% python3 -q
>>> import numpy as np
>>> import numpy.linalg as la
>>> np.set_printoptions(suppress=True, linewidth=140)
>>> m1 = np.array([[1, -3, 9, -27],
...     [1, -2, 4, -8],
...     [1, -1, 1, -1],
...     [1, 0, 0, 0],
...     [1, 1, 1, 1],
...     [1, 2, 4, 8],
...     [1, 3, 9, 27],
...     [1, 4, 16, 64],
...     [1, 5, 25, 125],
...     [1, 6, 36, 216],
...     [1, 7, 49, 343],
...     [1, 8, 64, 512],
...     [1, 9, 81, 729]])
>>> m1
array([[  1,  -3,   9, -27],
       [  1,  -2,   4,  -8],
       [  1,  -1,   1,  -1],
       [  1,   0,   0,   0],
       [  1,   1,   1,   1],
       [  1,   2,   4,   8],
       [  1,   3,   9,  27],
       [  1,   4,  16,  64],
       [  1,   5,  25, 125],
       [  1,   6,  36, 216],
       [  1,   7,  49, 343],
       [  1,   8,  64, 512],
       [  1,   9,  81, 729]])
>>> # column 3 dominates
>>> proj = m1 @ la.solve(m1.T @ m1, m1.T)
>>> np.round(np.diag(proj), 3)
array([0.728, 0.275, 0.23 , 0.251, 0.235, 0.195, 0.175, 0.195, 0.235, 0.251, 0.23 , 0.275, 0.728])
>>> round(np.trace(proj), 3)
np.float64(4.0)
>>> np.allclose(proj @ proj, proj)
True
>>> np.round(la.eigvalsh(proj), 3) + 0
array([0., 0., 0., 0., 0., 0., 0., 0., 0., 1., 1., 1., 1.])
>>> other = np.array([[0, 0], [0, 2]])
>>> Z = np.array([[-3, -6, -1], [-6, -8, 6], [-5, 4, 1]])
>>> feats = np.kron(other, Z)
>>> feats
array([[  0,   0,   0,   0,   0,   0],
       [  0,   0,   0,   0,   0,   0],
       [  0,   0,   0,   0,   0,   0],
       [  0,   0,   0,  -6, -12,  -2],
       [  0,   0,   0, -12, -16,  12],
       [  0,   0,   0, -10,   8,   2]])
>>> # columns 0 and 1 are equal
>>> (feats != 0).astype(int)
array([[0, 0, 0, 0, 0, 0],
       [0, 0, 0, 0, 0, 0],
       [0, 0, 0, 0, 0, 0],
       [0, 0, 0, 1, 1, 1],
       [0, 0, 0, 1, 1, 1],
       [0, 0, 0, 1, 1, 1]])
>>> (la.matrix_power((feats != 0) + (feats.T != 0) + np.eye(6), 6) > 0).astype(int)
array([[1, 0, 0, 0, 0, 0],
       [0, 1, 0, 0, 0, 0],
       [0, 0, 1, 0, 0, 0],
       [0, 0, 0, 1, 1, 1],
       [0, 0, 0, 1, 1, 1],
       [0, 0, 0, 1, 1, 1]])
>>> np.round(la.det(feats), 3)
np.float64(0.0)
>>> np.round(la.norm(feats, axis=0), 3)
array([ 0.   ,  0.   ,  0.   , 16.733, 21.541, 12.329])
>>> round(la.norm(feats, 1), 3), round(la.norm(feats, np.inf), 3)
(np.float64(36.0), np.float64(40.0))
>>> round(float(la.norm(feats, "nuc")), 3)
46.28
>>> round(float(la.norm(feats[0] - feats[2])), 3)
0.0
>>> rk = la.matrix_rank(feats)
>>> rk
np.int64(3)
>>> null = la.svd(feats)[2][rk:].T
>>> null.shape
(6, 3)
>>> [int(la.matrix_rank(np.delete(feats, i, axis=0))) for i in range(6)]
[3, 3, 3, 2, 2, 2]
>>> x = np.array([2, 2, 2, 2, 1, 0])
>>> h1 = np.maximum(feats @ x, 0)
>>> np.flatnonzero(h1 > 1e-9)
array([], dtype=int64)
>>> mat = np.loadtxt("data.csv", delimiter=",")
>>> mat
array([[-1.3, -1.3,  0.3,  0. , -0.1, -0.2,  0.1,  0.8, -0.2, -0.3,  1.6,  0.1,  1.6],
       [ 1.7, -1. , -2.6, -0.2, -0.1, -1.1,  0.4,  0.8,  0.5,  0.4, -1. , -1.1,  0.4],
       [-2. ,  0.8,  0.5, -0.9,  0.1, -1.5, -0.3, -1.4, -1.5, -0.5,  0.5,  0.6,  0.6],
       [ 1.4,  0. , -1.4,  1.1,  2.3, -1.7,  0.8,  1. , -0.4,  0.2, -1.1, -1.7,  0.9],
       [-0.6, -2.3, -0.4, -1.2,  1.4, -2.3, -1.4,  1. , -0.5, -0.9, -2.2,  1.8,  1.3],
       [-0.5, -0.7,  1.1,  0.9,  1. , -2.4, -0.3,  1.3, -0.8, -1. , -2. , -0.3, -1.9],
       [ 1.1, -0.8, -1.3,  0.7,  0.8,  2.1, -1. ,  1.3, -0.9,  1.1,  1.6, -1.4, -1.1],
       [-2.1, -0.5,  0.4, -0.5,  0.9,  1. , -0.1, -0.1, -1.4, -0.3, -0.1,  0.5,  0. ],
       [-2.6,  0. , -1.5,  2.5,  0.4, -0.9, -0.8, -0.1,  1.9,  0.9,  2.3,  1.4, -0.8],
       [ 0.3,  1. ,  0.8, -0.2, -0.7, -1.9, -1.6, -1.4, -0.3, -0.8,  0.8,  2. , -1.6],
       [-1.2,  0.1,  0.8,  0.6, -1.1,  1.4,  0.1,  2.2,  0.2,  0. , -0.5,  0.1,  0.2],
       [-0.2, -0.6,  0.1,  1.6,  0.9,  0.6, -0.9, -1. ,  0. ,  0. ,  0.1, -1.4,  0.8],
       [-0.1,  0.5,  1.6,  0.5, -0.3,  0.3, -0.5,  0.1, -1.7, -0.4,  1.5, -0.8,  2.3],
       [-0.5, -0.2,  2.3, -0.1,  0.9, -0.4, -0.6,  0.6,  0.2, -0.7, -0.1, -0.7, -0.4],
       [ 1.5,  0.2, -0.4, -1.4,  0.6, -0.6,  0.8,  0.6,  0.2,  0.2,  0.9,  0.9, -0.4],
       [ 0.4, -0.6,  0.3,  0.5, -0.1,  0. ,  1. , -0.3, -0.9, -0.9,  0.1,  0.5,  0.1],
       [-1.5,  0.4,  0.9, -0.3, -1.1, -0.3, -1. , -0.6,  1.6,  0.4, -0.5,  1.6,  0.3],
       [-0.4,  1. ,  2.5, -0.4,  2.3, -1.3,  1.3,  1.6, -1.1, -0.1,  0.9, -0.2,  0.6],
       [ 5. ,  2.5,  1.5,  3. , -2. , -3.5, -1. ,  5.5, -4. ,  3.5,  6. ,  0.5, -5. ],
       [ 1.1,  0.5, -0.5, -1.3, -1.9,  0.1,  0.9, -0.5, -1.2, -1.1,  0.6,  2.3,  0.6],
       [ 0. , -0.4,  0.4, -0.6,  0.9,  1. ,  0.1,  0.7,  3.3, -0.7, -0.5, -0.4,  1.2],
       [ 0.8, -1.8, -0.7,  1.7, -1. , -0.2,  1.3,  1. , -0.4,  1.1,  0.2, -0.3, -0.5],
       [-1.2, -1.3,  0.1,  1.7,  0.4, -0.1,  0.8,  1.5,  0.2, -0.3, -0.5,  0.8, -0.1],
       [ 1.6,  0.5, -0.2, -0.2,  0.9,  1.4,  1.5, -0.5,  1.1, -2.3, -1.3, -0.8, -0.2],
       [ 0. , -0.4,  0.2, -0.1,  0. ,  0.8, -0.7, -0.8,  1.1, -1.6, -0.3, -0.7, -1.1],
       [ 0.7,  0.1, -1.8, -1.4, -0.2, -0.5, -0.1,  0.2,  0.2, -1. , -1.2,  0.4, -0.7],
       [-0.1,  0.3, -0.6,  0. , -0.2, -0.6,  0.3,  0.1, -3.2,  0.9, -0.1, -0.5, -1.2],
       [-1.3,  2.4,  1.1,  0.9,  0.3, -1.4, -0.3, -0.3, -0.3,  0.3,  0.1, -1.4,  0.4],
       [ 1. , -0.2, -0.8, -1.2, -0.4,  0.3, -0.1,  0.6, -1. , -1.9, -0.2,  0.7, -0.1],
       [ 0.3,  1.9,  1.3,  0.7,  0.5, -0.6, -0.2, -0.7, -0.4,  0.7, -0.5, -0.4, -2. ],
       [ 0.1, -1.2,  0. , -0.9, -0.6,  0.2,  0.7, -0.3, -1.2, -0.5, -0.9,  1.5, -0.1],
       [-0.4, -0.2,  0.2,  0.6,  0.9,  1.2,  0.7, -1.7, -1.5,  1.3, -0.3, -0.1,  1. ]])
>>> lab = mat[:, 12] > np.median(mat[:, 12])
>>> f = mat[lab].mean(axis=0) - mat[~lab].mean(axis=0)
>>> ((mat - mat.mean(axis=0)) @ f > 0).astype(int)
array([1, 0, 1, 1, 1, 0, 0, 1, 0, 0, 1, 1, 1, 1, 0, 1, 1, 1, 0, 1, 1, 0, 1, 1, 0, 0, 0, 1, 0, 0, 1, 1])
>>> np.round((((mat - mat.mean(axis=0)) @ f > 0) == lab).mean(), 3)
np.float64(0.844)
>>> lab.astype(int)
array([1, 1, 1, 1, 1, 0, 0, 1, 0, 0, 1, 1, 1, 0, 0, 1, 1, 1, 0, 1, 1, 0, 0, 0, 0, 0, 0, 1, 0, 0, 0, 1])
>>> dist = la.norm(mat[:, None] - mat[None], axis=-1)
>>> (dist + 1e9 * np.eye(32)).round(6).argmin(axis=1)
array([15, 25,  7,  1, 30, 13, 11, 30, 22,  2, 22, 31,  0, 24, 25, 30, 10, 13, 26, 28, 24, 22, 10, 24, 13, 28, 15, 29, 25, 27, 15, 11])
>>> dist[22].round(6).argsort(kind="stable")[:4]
array([22, 10, 15, 21])
>>> dist[:5, :5].round(3)
array([[0.   , 5.391, 4.083, 5.738, 5.499],
       [5.391, 0.   , 6.523, 3.466, 5.757],
       [4.083, 6.523, 0.   , 6.427, 5.67 ],
       [5.738, 3.466, 6.427, 0.   , 6.036],
       [5.499, 5.757, 5.67 , 6.036, 0.   ]])
>>> dist.mean(axis=1).argmax()
np.int64(18)
>>> other = mat / np.sqrt((mat ** 2).mean(axis=1, keepdims=True))
>>> np.round(la.norm(other, axis=1), 3)
array([3.606, 3.606, 3.606, 3.606, 3.606, 3.606, 3.606, 3.606, 3.606, 3.606, 3.606, 3.606, 3.606, 3.606, 3.606, 3.606, 3.606, 3.606, 3.606,
       3.606, 3.606, 3.606, 3.606, 3.606, 3.606, 3.606, 3.606, 3.606, 3.606, 3.606, 3.606, 3.606])
>>> Ac = mat - mat.mean(axis=0)
>>> evecs = la.svd(Ac)[2][:1]
>>> other = Ac - Ac @ evecs.T @ evecs
>>> np.round(la.norm(other) / la.norm(Ac), 3)
np.float64(0.806)
>>> np.round(np.diag(evecs.T @ evecs), 3) + 0
array([0.122, 0.045, 0.009, 0.056, 0.024, 0.06 , 0.004, 0.129, 0.103, 0.094, 0.208, 0.   , 0.148])
>>> np.round(np.cov(Ac @ evecs.T, rowvar=False), 3)
np.float64(6.67)
>>> E = np.load("a.npy")
>>> E.round(3)
array([[0.188, 0.077, 0.077, 0.188, 0.121, 0.011, 0.099, 0.099, 0.188, 0.033, 0.165, 0.033, 0.077],
       [0.077, 0.032, 0.032, 0.077, 0.05 , 0.005, 0.041, 0.041, 0.077, 0.014, 0.068, 0.014, 0.032],
       [0.077, 0.032, 0.032, 0.077, 0.05 , 0.005, 0.041, 0.041, 0.077, 0.014, 0.068, 0.014, 0.032],
       [0.188, 0.077, 0.077, 0.188, 0.121, 0.011, 0.099, 0.099, 0.188, 0.033, 0.165, 0.033, 0.077],
       [0.121, 0.05 , 0.05 , 0.121, 0.079, 0.007, 0.064, 0.064, 0.121, 0.021, 0.107, 0.021, 0.05 ],
       [0.011, 0.005, 0.005, 0.011, 0.007, 0.001, 0.006, 0.006, 0.011, 0.002, 0.01 , 0.002, 0.005],
       [0.099, 0.041, 0.041, 0.099, 0.064, 0.006, 0.053, 0.053, 0.099, 0.018, 0.088, 0.018, 0.041],
       [0.099, 0.041, 0.041, 0.099, 0.064, 0.006, 0.053, 0.053, 0.099, 0.018, 0.088, 0.018, 0.041],
       [0.188, 0.077, 0.077, 0.188, 0.121, 0.011, 0.099, 0.099, 0.188, 0.033, 0.165, 0.033, 0.077],
       [0.033, 0.014, 0.014, 0.033, 0.021, 0.002, 0.018, 0.018, 0.033, 0.006, 0.029, 0.006, 0.014],
       [0.165, 0.068, 0.068, 0.165, 0.107, 0.01 , 0.088, 0.088, 0.165, 0.029, 0.146, 0.029, 0.068],
       [0.033, 0.014, 0.014, 0.033, 0.021, 0.002, 0.018, 0.018, 0.033, 0.006, 0.029, 0.006, 0.014],
       [0.077, 0.032, 0.032, 0.077, 0.05 , 0.005, 0.041, 0.041, 0.077, 0.014, 0.068, 0.014, 0.032]])
>>> # a projection of rank 1
>>> w, evecs = la.eigh(E)
>>> x = np.array([3, 2, -1, -2, 1, -3, -3, 1, -3, 0, -2, -3, 3])
>>> np.round(la.eigvalsh(E[1:, 1:]), 3) + 0
array([0.   , 0.   , 0.   , 0.   , 0.   , 0.   , 0.   , 0.   , 0.   , 0.   , 0.   , 0.812])
>>> (np.sign(evecs[:, -1].round(6)) == np.sign(evecs[0, -1].round(6))).astype(int)
array([1, 1, 1, 1, 1, 1, 1, 1, 1, 1, 1, 1, 1])
>>> def softmax(z):
...     e = np.exp(z - z.max(axis=-1, keepdims=True))
...     return e / e.sum(axis=-1, keepdims=True)
... 
>>> np.round(softmax(E).sum(axis=1), 3)
array([1., 1., 1., 1., 1., 1., 1., 1., 1., 1., 1., 1., 1.])
>>> np.round(softmax(E[7]), 3)
array([0.08 , 0.076, 0.076, 0.08 , 0.078, 0.073, 0.077, 0.077, 0.08 , 0.074, 0.079, 0.074, 0.076])
>>> np.round(softmax(10 * E[7]), 3)
array([0.114, 0.063, 0.063, 0.114, 0.08 , 0.045, 0.071, 0.071, 0.114, 0.05 , 0.101, 0.05 , 0.063])
>>> S = E @ E.T / np.sqrt(13)
>>> softmax(S).round(6).argmax(axis=1)
array([0, 0, 0, 0, 0, 0, 0, 0, 0, 0, 0, 0, 0])
>>> np.round(softmax(S)[7] @ E, 3)
array([0.105, 0.043, 0.043, 0.105, 0.068, 0.006, 0.056, 0.056, 0.105, 0.019, 0.093, 0.019, 0.043])
>>> la.lstsq(E[:-1].T, E[-1])[2]
np.int32(1)
>>> left, sv, Vt = la.svd(E)
>>> evecs = Vt[:(sv > 1e-8).sum()]
>>> rng = np.random.default_rng(8752)
>>> x = E[5] + -2 * E[0] + rng.integers(2) * np.eye(13)[0]
>>> x.round(3)
array([-0.364, -0.15 , -0.15 , -0.364, -0.236, -0.021, -0.193, -0.193, -0.364, -0.064, -0.321, -0.064, -0.15 ])
>>> np.round(np.diag(evecs.T @ evecs), 3)
array([0.188, 0.032, 0.032, 0.188, 0.079, 0.001, 0.053, 0.053, 0.188, 0.006, 0.146, 0.006, 0.032])
>>> np.allclose(evecs.T @ evecs @ x, x)
True
>>> round(float(la.norm(x - evecs.T @ evecs @ x)), 3)
0.0
>>> la.matrix_rank(np.vstack([E, x]))
np.int64(1)
>>> lab = rng.permutation(13)
>>> lab
array([ 2,  3, 11,  8,  6,  9,  0,  4,  5, 10, 12,  7,  1])
>>> other = E[lab][:, lab]
>>> np.round(np.sort(np.abs(la.eigvals(other))), 3) + 0
array([0., 0., 0., 0., 0., 0., 0., 0., 0., 0., 0., 0., 1.])
>>> round(la.det(other), 3), np.round(la.det(E[lab]), 3)
(np.float64(-0.0), np.float64(0.0))
>>> W0 = np.load("case17.npy")
>>> W0
array([[ 1.,  2., -2., -1.,  2.,  0., -2., -1.,  3.],
       [ 0.,  1., -1.,  0., -2.,  1.,  2., -1., -2.],
       [-1.,  2.,  2.,  0.,  1.,  2., -2., -1.,  2.],
       [-2.,  0.,  2., -2.,  0., -1.,  0.,  3.,  1.],
       [ 2., -1.,  2.,  2., -1., -2., -1.,  3.,  1.],
       [-1., -2.,  0.,  0.,  2., -2., -1., -1., -2.],
       [ 0.,  1., -1.,  0.,  2., -1.,  0., -1., -3.],
       [ 0.,  0.,  0.,  0.,  0.,  0.,  0., -2.,  3.],
       [ 0.,  0.,  0.,  0.,  0.,  0.,  0.,  4.,  2.]])
>>> other = la.inv(W0)
>>> round(float(la.cond(W0)), 3)
18.754
>>> np.round(W0 @ other, 3) + 0
array([[1., 0., 0., 0., 0., 0., 0., 0., 0.],
       [0., 1., 0., 0., 0., 0., 0., 0., 0.],
       [0., 0., 1., 0., 0., 0., 0., 0., 0.],
       [0., 0., 0., 1., 0., 0., 0., 0., 0.],
       [0., 0., 0., 0., 1., 0., 0., 0., 0.],
       [0., 0., 0., 0., 0., 1., 0., 0., 0.],
       [0., 0., 0., 0., 0., 0., 1., 0., 0.],
       [0., 0., 0., 0., 0., 0., 0., 1., 0.],
       [0., 0., 0., 0., 0., 0., 0., 0., 1.]])
>>> np.round(la.det(W0) * other, 3)
array([[ -960., -9360., -3840.,  -288.,  -768., -8352.,  1488., -2604., -5766.],
       [ 1344.,  4544.,  1952.,  1088.,  1760.,   736.,  2368.,  1420.,  1310.],
       [-2688., -5664.,  -480.,  1248.,   -96., -4896.,  2112.,   156., -3690.],
       [ -864.,  6128.,  3392., -2656.,  2048.,  5152.,  1168.,  3520.,  5960.],
       [-2880., -7536., -1248.,  -864., -2304., -4512.,  4464.,  1176.,    36.],
       [-1728., -4864.,   -64., -1888., -2752., -3392., -1088., -2804.,  -706.],
       [-4032., -5072., -2432.,   160., -1856., -5632.,  4880.,  3872.,   136.],
       [    0.,     0.,     0.,     0.,     0.,     0.,     0., -1284.,  1926.],
       [    0.,     0.,     0.,     0.,     0.,     0.,     0.,  2568.,  1284.]])
>>> data = np.triu(rng.random((10, 10)) < 0.2, 1).astype(int)
>>> data = data + data.T
>>> data
array([[0, 0, 0, 0, 0, 0, 0, 0, 1, 0],
       [0, 0, 0, 0, 1, 0, 0, 0, 1, 0],
       [0, 0, 0, 0, 0, 0, 0, 1, 0, 0],
       [0, 0, 0, 0, 0, 0, 1, 0, 0, 0],
       [0, 1, 0, 0, 0, 1, 0, 0, 0, 0],
       [0, 0, 0, 0, 1, 0, 0, 0, 0, 0],
       [0, 0, 0, 1, 0, 0, 0, 1, 0, 0],
       [0, 0, 1, 0, 0, 0, 1, 0, 0, 0],
       [1, 1, 0, 0, 0, 0, 0, 0, 0, 0],
       [0, 0, 0, 0, 0, 0, 0, 0, 0, 0]])
>>> # symmetric
>>> round(float(np.trace(la.pinv(data) @ data)), 3)
8.0
>>> np.round(data @ la.pinv(data) @ data, 3) + 0
array([[0., 0., 0., 0., 0., 0., 0., 0., 1., 0.],
       [0., 0., 0., 0., 1., 0., 0., 0., 1., 0.],
       [0., 0., 0., 0., 0., 0., 0., 1., 0., 0.],
       [0., 0., 0., 0., 0., 0., 1., 0., 0., 0.],
       [0., 1., 0., 0., 0., 1., 0., 0., 0., 0.],
       [0., 0., 0., 0., 1., 0., 0., 0., 0., 0.],
       [0., 0., 0., 1., 0., 0., 0., 1., 0., 0.],
       [0., 0., 1., 0., 0., 0., 1., 0., 0., 0.],
       [1., 1., 0., 0., 0., 0., 0., 0., 0., 0.],
       [0., 0., 0., 0., 0., 0., 0., 0., 0., 0.]])
>>> np.unique(data.round(6), axis=0).shape
(10, 10)
